$ ipython --no-banner

In [1]: import numpy as np

In [2]: np.set_printoptions(precision=2, suppress=True, linewidth=140)

In [3]: def rd(a):
   ...:     return np.round(a, 2) + 0
   ...: 

In [4]: M = np.load("block16.npy")

In [5]: print(M)
[[ 7. -4.  6.  0.  8. -1.  1. -1.  2.]
 [-2.  1. -2.  6.  6.  1.  1.  2.  2.]
 [-6. -3.  2.  6.  8. -4.  2.  0. -1.]
 [ 9.  9. -7.  4.  4.  3.  0.  0.  2.]
 [ 2.  6. -6.  8. -9. -4. -2.  1. -1.]
 [ 0.  9. -9. -5.  0.  9.  2.  2.  0.]
 [ 0.  0.  0.  0.  0.  0. -1.  3.  1.]
 [ 0.  0.  0.  0.  0.  0.  1.  1.  2.]
 [ 0.  0.  0.  0.  0.  0.  3. -3. -2.]]

In [6]: A2 = M[0, 0] * M[1:] - np.outer(M[1:, 0], M[0])

In [7]: print(A2)
[[   0.   -1.   -2.   42.   58.    5.    9.   12.   18.]
 [   0.  -45.   50.   42.  104.  -34.   20.   -6.    5.]
 [   0.   99. -103.   28.  -44.   30.   -9.    9.   -4.]
 [   0.   50.  -54.   56.  -79.  -26.  -16.    9.  -11.]
 [   0.   63.  -63.  -35.    0.   63.   14.   14.    0.]
 [   0.    0.    0.    0.    0.    0.   -7.   21.    7.]
 [   0.    0.    0.    0.    0.    0.    7.    7.   14.]
 [   0.    0.    0.    0.    0.    0.   21.  -21.  -14.]]

In [8]: print(np.flatnonzero(~A2.round(6).any(axis=1)))
[]

In [9]: print(np.linalg.matrix_rank(A2), np.linalg.matrix_rank(M))
8 9

In [10]: t = np.radians(90)

In [11]: Rm = np.eye(9)

In [12]: Rm[6, 6] = Rm[1, 1] = np.cos(t)

In [13]: Rm[6, 1], Rm[1, 6] = -np.sin(t), np.sin(t)

In [14]: print(rd(Rm))
[[ 1.  0.  0.  0.  0.  0.  0.  0.  0.]
 [ 0.  0.  0.  0.  0.  0.  1.  0.  0.]
 [ 0.  0.  1.  0.  0.  0.  0.  0.  0.]
 [ 0.  0.  0.  1.  0.  0.  0.  0.  0.]
 [ 0.  0.  0.  0.  1.  0.  0.  0.  0.]
 [ 0.  0.  0.  0.  0.  1.  0.  0.  0.]
 [ 0. -1.  0.  0.  0.  0.  0.  0.  0.]
 [ 0.  0.  0.  0.  0.  0.  0.  1.  0.]
 [ 0.  0.  0.  0.  0.  0.  0.  0.  1.]]

In [15]: A2 = M @ Rm.T

In [16]: print(np.allclose(M @ M.T, A2 @ A2.T))
True

In [17]: print(rd(np.linalg.det(Rm)), np.trace(Rm))
1.0 7.0

In [18]: print(np.abs(A2 - M).max(axis=0))
[ 0.  9.  0.  0.  0.  0. 11.  0.  0.]

In [19]: print(rd(A2))
[[ 7.  1.  6.  0.  8. -1.  4. -1.  2.]
 [-2.  1. -2.  6.  6.  1. -1.  2.  2.]
 [-6.  2.  2.  6.  8. -4.  3.  0. -1.]
 [ 9.  0. -7.  4.  4.  3. -9.  0.  2.]
 [ 2. -2. -6.  8. -9. -4. -6.  1. -1.]
 [ 0.  2. -9. -5.  0.  9. -9.  2.  0.]
 [ 0. -1.  0.  0.  0.  0.  0.  3.  1.]
 [ 0.  1.  0.  0.  0.  0.  0.  1.  2.]
 [ 0.  3.  0.  0.  0.  0.  0. -3. -2.]]

In [20]: Q, Rm = np.linalg.qr(M)

In [21]: print(rd(np.abs(np.diag(Rm))))
[13.19 13.65  0.75 12.04 13.01  0.56  3.32  2.83  1.49]

In [22]: print(np.allclose(Rm.T @ Rm, M.T @ M))
True

In [23]: feats = np.loadtxt("w.csv", delimiter=",")

In [24]: print(feats)
[[ -5. -12.  17. -14.   7. -12.  -2. -12.  -2.   0.  12.]
 [ -1.  -1.   2.  16.  -1.  -1. -12.  14.  16.   0. -14.]
 [-16.  21.  -5.   2.   4.  21.   2. -10.  22.   0.  10.]
 [  7.  -1.  -6.   3.  -4.  -1.   2.   6.  -8.   0.  -6.]
 [ 12.  -9.  -3.   3.  -5.  -9.   0.  10. -14.   0. -10.]
 [ -2.  -6.   8.  -5.   3.  -6.  -2.  -4.   0.   0.   4.]]

In [25]: print(np.linalg.cond(feats) > 100)
True

In [26]: rng = np.random.default_rng(402)

In [27]: A2 = feats + rng.integers(-2, 3, (6, 3)) @ rng.integers(-2, 3, (3, 11))

In [28]: print(A2)
[[ -1. -14.  13. -12.   5.  -9.  -2. -18.  -2.   1.  15.]
 [  4.  -2.   2.  20.  -2.   7. -17.  12.  20.   7. -10.]
 [-15.  22.  -9.   4.   5.  18.   5. -10.  22.  -2.   7.]
 [ 13.  -3. -14.   7.  -6.   1.   4.  -2.  -8.   0.  -4.]
 [ 15.  -8. -11.   7.  -4. -13.   5.   8. -14.  -3. -14.]
 [  1.  -7.  10.  -3.   2.   1.  -7.  -5.   3.   6.   8.]]

In [29]: print(rd(np.linalg.svd(A2 - feats, compute_uv=False)))
[21.84 19.13  6.56  0.    0.    0.  ]

In [30]: left, s, vt = np.linalg.svd(feats)

In [31]: V = vt[:(s > 1e-8).sum()]

In [32]: vec = feats[4] + -2 * feats[2] + rng.integers(2) * np.eye(11)[3]

In [33]: print(vec)
[ 44. -51.   7.  -1. -13. -51.  -4.  30. -58.   0. -30.]

In [34]: print(np.allclose(V.T @ V @ vec, vec))
True

In [35]: print(rd(np.linalg.norm(vec - V.T @ V @ vec)))
0.0

In [36]: def softmax(z):
    ...:     e = np.exp(z - z.max(axis=-1, keepdims=True))
    ...:     return e / e.sum(axis=-1, keepdims=True)
    ...: 

In [37]: print(rd(softmax(10 * feats[5])))
[0. 0. 1. 0. 0. 0. 0. 0. 0. 0. 0.]

In [38]: print(rd(softmax(feats).sum(axis=1)))
[1. 1. 1. 1. 1. 1.]

In [39]: scores = feats @ feats.T / np.sqrt(11)

In [40]: print(rd(softmax(scores)))
[[1. 0. 0. 0. 0. 0.]
 [0. 1. 0. 0. 0. 0.]
 [0. 0. 1. 0. 0. 0.]
 [0. 0. 0. 0. 1. 0.]
 [0. 0. 0. 0. 1. 0.]
 [1. 0. 0. 0. 0. 0.]]

In [41]: print(rd(softmax(scores + np.triu(np.full(scores.shape, -np.inf), 1))))
[[1. 0. 0. 0. 0. 0.]
 [0. 1. 0. 0. 0. 0.]
 [0. 0. 1. 0. 0. 0.]
 [0. 0. 0. 1. 0. 0.]
 [0. 0. 0. 0. 1. 0.]
 [1. 0. 0. 0. 0. 0.]]

In [42]: left, s, vt = np.linalg.svd(feats)

In [43]: print(rd(s))
[51.66 43.36 26.98  0.    0.    0.  ]

In [44]: A2 = left[:, :3] @ np.diag(s[:3]) @ vt[:3]

In [45]: print(np.linalg.matrix_rank(feats, rtol=0.05))
3

In [46]: print(rd(np.linalg.norm(feats - A2, 2)), rd(s[3]))
0.0 0.0

In [47]: print(rd(np.linalg.norm(feats - A2) / np.linalg.norm(feats)))
0.0

In [48]: X = np.abs(np.array([[1, -3, 0, -2, 2, -2, -1, 0],
    ...:     [-1, 1, -2, -3, 3, 2, -2, 0],
    ...:     [3, 0, 3, -3, -1, 2, -3, 0],
    ...:     [-1, -3, 3, 0, 2, 0, 0, -2],
    ...:     [-2, -3, 1, 0, -2, -3, -1, -2],
    ...:     [2, 0, -1, 0, -1, -3, -3, -1],
    ...:     [-1, 0, 2, -1, -1, 3, 2, -2],
    ...:     [1, -2, -1, 1, -1, 0, -1, 2]])) + np.eye(8)

In [49]: X = X / X.sum(axis=1, keepdims=True)

In [50]: print(rd(X))
[[0.17 0.25 0.   0.17 0.17 0.17 0.08 0.  ]
 [0.07 0.13 0.13 0.2  0.2  0.13 0.13 0.  ]
 [0.19 0.   0.25 0.19 0.06 0.12 0.19 0.  ]
 [0.08 0.25 0.25 0.08 0.17 0.   0.   0.17]
 [0.13 0.2  0.07 0.   0.2  0.2  0.07 0.13]
 [0.17 0.   0.08 0.   0.08 0.33 0.25 0.08]
 [0.08 0.   0.15 0.08 0.08 0.23 0.23 0.15]
 [0.1  0.2  0.1  0.1  0.1  0.   0.1  0.3 ]]

In [51]: z = rng.permutation(8)

In [52]: print(z)
[5 4 3 0 7 2 1 6]

In [53]: A2 = X[z][:, z]

In [54]: print(rd(np.linalg.det(A2)), rd(np.linalg.det(X[z])))
0.0 0.0

In [55]: print(rd(np.diag(A2)))
[0.33 0.2  0.08 0.17 0.3  0.25 0.13 0.23]

In [56]: print(rd(A2))
[[0.33 0.08 0.   0.17 0.08 0.08 0.   0.25]
 [0.2  0.2  0.   0.13 0.13 0.07 0.2  0.07]
 [0.   0.17 0.08 0.08 0.17 0.25 0.25 0.  ]
 [0.17 0.17 0.17 0.17 0.   0.   0.25 0.08]
 [0.   0.1  0.1  0.1  0.3  0.1  0.2  0.1 ]
 [0.12 0.06 0.19 0.19 0.   0.25 0.   0.19]
 [0.13 0.2  0.2  0.07 0.   0.13 0.13 0.13]
 [0.23 0.08 0.08 0.08 0.15 0.15 0.   0.23]]

In [57]: print(rd(np.trace(A2)))
1.7

In [58]: print(np.allclose(A2, X))
False

In [59]: Q, Rm = np.linalg.qr(X)

In [60]: print(rd(Q @ Rm))
[[0.17 0.25 0.   0.17 0.17 0.17 0.08 0.  ]
 [0.07 0.13 0.13 0.2  0.2  0.13 0.13 0.  ]
 [0.19 0.   0.25 0.19 0.06 0.13 0.19 0.  ]
 [0.08 0.25 0.25 0.08 0.17 0.   0.   0.17]
 [0.13 0.2  0.07 0.   0.2  0.2  0.07 0.13]
 [0.17 0.   0.08 0.   0.08 0.33 0.25 0.08]
 [0.08 0.   0.15 0.08 0.08 0.23 0.23 0.15]
 [0.1  0.2  0.1  0.1  0.1  0.   0.1  0.3 ]]

In [61]: print(np.trace(Q @ Q.T))
8.0

In [62]: print(np.allclose(Rm.T @ Rm, X.T @ X))
True
